>>> import numpy as np
>>> np.set_printoptions(suppress=True, linewidth=120)
>>> J = np.loadtxt("data.csv", delimiter=",")
>>> J
array([[-0.9, -0.1, -0.4,  5.5, -0.2, -0.2,  0.3],
       [-0.3,  1.1, -1.8,  4.5, -0.8,  0.1, -1.4],
       [-0.7,  0. , -0.4,  9. , -0.9,  0. ,  1.2],
       [ 0.2, -0.3,  1.5,  1. ,  1. , -0.7, -0.2],
       [ 1.4,  0.4, -0.4, -1.5, -0.1,  0.4, -0.4],
       [ 0.3, -0.3,  1.2,  2. , -0.4,  1.2, -1.3],
       [ 1.3, -1.3,  0.4, -0.5,  0.9, -1.8,  0. ]])
>>> out = np.array([[2, -2, 0],
...     [2, -1, 1],
...     [-1, 1, 1],
...     [-2, 1, -1],
...     [-1, -2, 2],
...     [1, 0, 1],
...     [-1, 1, 2]])
>>> np.linalg.matrix_rank(np.vstack([J, out.T]))
np.int64(7)
>>> np.linalg.matrix_rank(J @ out)
np.int64(3)
>>> np.round(np.einsum("ij,ij->i", J, J), 1)
array([31.4, 27.4, 83.9,  4.9,  4.9,  8.9,  7.8])
>>> np.vstack([J, out.T]).shape
(10, 7)
>>> out = np.linalg.inv(J)
>>> print(round(float(np.linalg.cond(J)), 1))
54.7
>>> print(np.round(np.linalg.det(J) * np.linalg.det(out), 1))
1.0
>>> np.allclose(out, J.T)
False
>>> np.round(np.linalg.inv(out), 1) + 0
array([[-0.9, -0.1, -0.4,  5.5, -0.2, -0.2,  0.3],
       [-0.3,  1.1, -1.8,  4.5, -0.8,  0.1, -1.4],
       [-0.7,  0. , -0.4,  9. , -0.9,  0. ,  1.2],
       [ 0.2, -0.3,  1.5,  1. ,  1. , -0.7, -0.2],
       [ 1.4,  0.4, -0.4, -1.5, -0.1,  0.4, -0.4],
       [ 0.3, -0.3,  1.2,  2. , -0.4,  1.2, -1.3],
       [ 1.3, -1.3,  0.4, -0.5,  0.9, -1.8,  0. ]])
>>> out = np.array([[1, 1, -2], [1, 3, 2], [-3, -2, -2]])
>>> feats = out + out.T
>>> feats
array([[ 2,  2, -5],
       [ 2,  6,  0],
       [-5,  0, -4]])
>>> w, evecs = np.linalg.eigh(feats)
>>> x = np.array([2, 0, 0])
>>> x @ feats @ x
np.int64(8)
>>> (np.sign(evecs[:, -1].round(6)) == np.sign(evecs[0, -1].round(6))).astype(int)
array([1, 1, 0])
>>> w, evecs = np.linalg.eigh(feats)
>>> np.round(np.linalg.eigvalsh(feats + 4 * np.eye(3)), 1)
array([-2.9,  7.6, 11.3])
>>> print(np.round(np.linalg.svd(feats, compute_uv=False), 1))
[7.3 6.9 3.6]
>>> print(np.round(evecs.T @ evecs, 1) + 0)
[[1. 0. 0.]
 [0. 1. 0.]
 [0. 0. 1.]]
>>> print((w > 1e-8).sum(), (w < -1e-8).sum())
2 1
>>> np.round(evecs.T @ feats @ evecs, 1) + 0
array([[-6.9,  0. ,  0. ],
       [ 0. ,  3.6,  0. ],
       [ 0. ,  0. ,  7.3]])
>>> w.sum(), np.trace(feats)
(np.float64(4.0), np.int64(4))
>>> np.unique(w.round(6) + 0, return_counts=True)[1]
array([1, 1, 1])
>>> Uu, sigma, vt = np.linalg.svd(feats, full_matrices=False)
>>> sigma.round(1)
array([7.3, 6.9, 3.6])
>>> np.round(np.cumsum(sigma ** 2) / np.sum(sigma ** 2), 1)
array([0.5, 0.9, 1. ])
>>> np.round(vt @ vt.T, 1) + 0
array([[1., 0., 0.],
       [0., 1., 0.],
       [0., 0., 1.]])
>>> rng = np.random.default_rng(52379)
>>> lab = rng.permutation(3)
>>> out = feats[:, lab] * rng.choice([-1, 1], 3)
>>> out
array([[ 2, -2,  5],
       [ 6, -2,  0],
       [ 0,  5,  4]])
>>> Uu, _, vt = np.linalg.svd(feats.T @ out)
>>> lab
array([1, 0, 2])
>>> np.round(np.linalg.lstsq(feats, out)[0], 1) + 0
array([[ 0., -1.,  0.],
       [ 1.,  0.,  0.],
       [ 0.,  0., -1.]])
>>> np.round(Uu @ vt, 1) + 0
array([[ 0., -1.,  0.],
       [ 1.,  0.,  0.],
       [ 0.,  0., -1.]])
>>> def softmax(z):
...     e = np.exp(z - z.max(axis=-1, keepdims=True))
...     return e / e.sum(axis=-1, keepdims=True)
... 
>>> np.round(softmax(feats).sum(axis=1), 1)
array([1., 1., 1.])
>>> np.round(softmax(10 * feats[0]), 1) + 0
array([0.5, 0.5, 0. ])
>>> np.round(softmax(feats[0] + 4), 1) + 0
array([0.5, 0.5, 0. ])
>>> np.round(softmax(feats[0]), 1) + 0
array([0.5, 0.5, 0. ])
>>> S = feats @ feats.T / np.sqrt(3)
>>> np.round(softmax(S)[0] @ feats, 1)
array([ 2.,  2., -5.])
>>> np.round(softmax(S), 1) + 0
array([[1., 0., 0.],
       [0., 1., 0.],
       [0., 0., 1.]])
>>> data = np.array([[0.3, 2.8, 0.6, -0.6, -0.1, -2.1, -0.4],
...     [-0.7, -0.3, 0.0, 3.0, -0.8, -0.9, -0.5],
...     [0.1, -1.4, -0.4, 0.1, -0.7, 0.0, -1.1],
...     [0.7, -0.4, -0.9, 0.0, 0.2, -7.2, 1.0],
...     [2.6, 0.8, -1.6, 0.4, -0.9, -3.0, 0.6]])
>>> t3 = np.stack([data, 4 * data, data[::-1]])
>>> np.linalg.matrix_rank(t3.reshape(3, -1))
np.int64(2)
>>> np.round(np.einsum("bij,cij->bc", t3, t3), 1)
array([[ 103. ,  411.9,   30.7],
       [ 411.9, 1647.7,  122.7],
       [  30.7,  122.7,  103. ]])
>>> print(np.linalg.matrix_rank(t3))
[5 5 5]
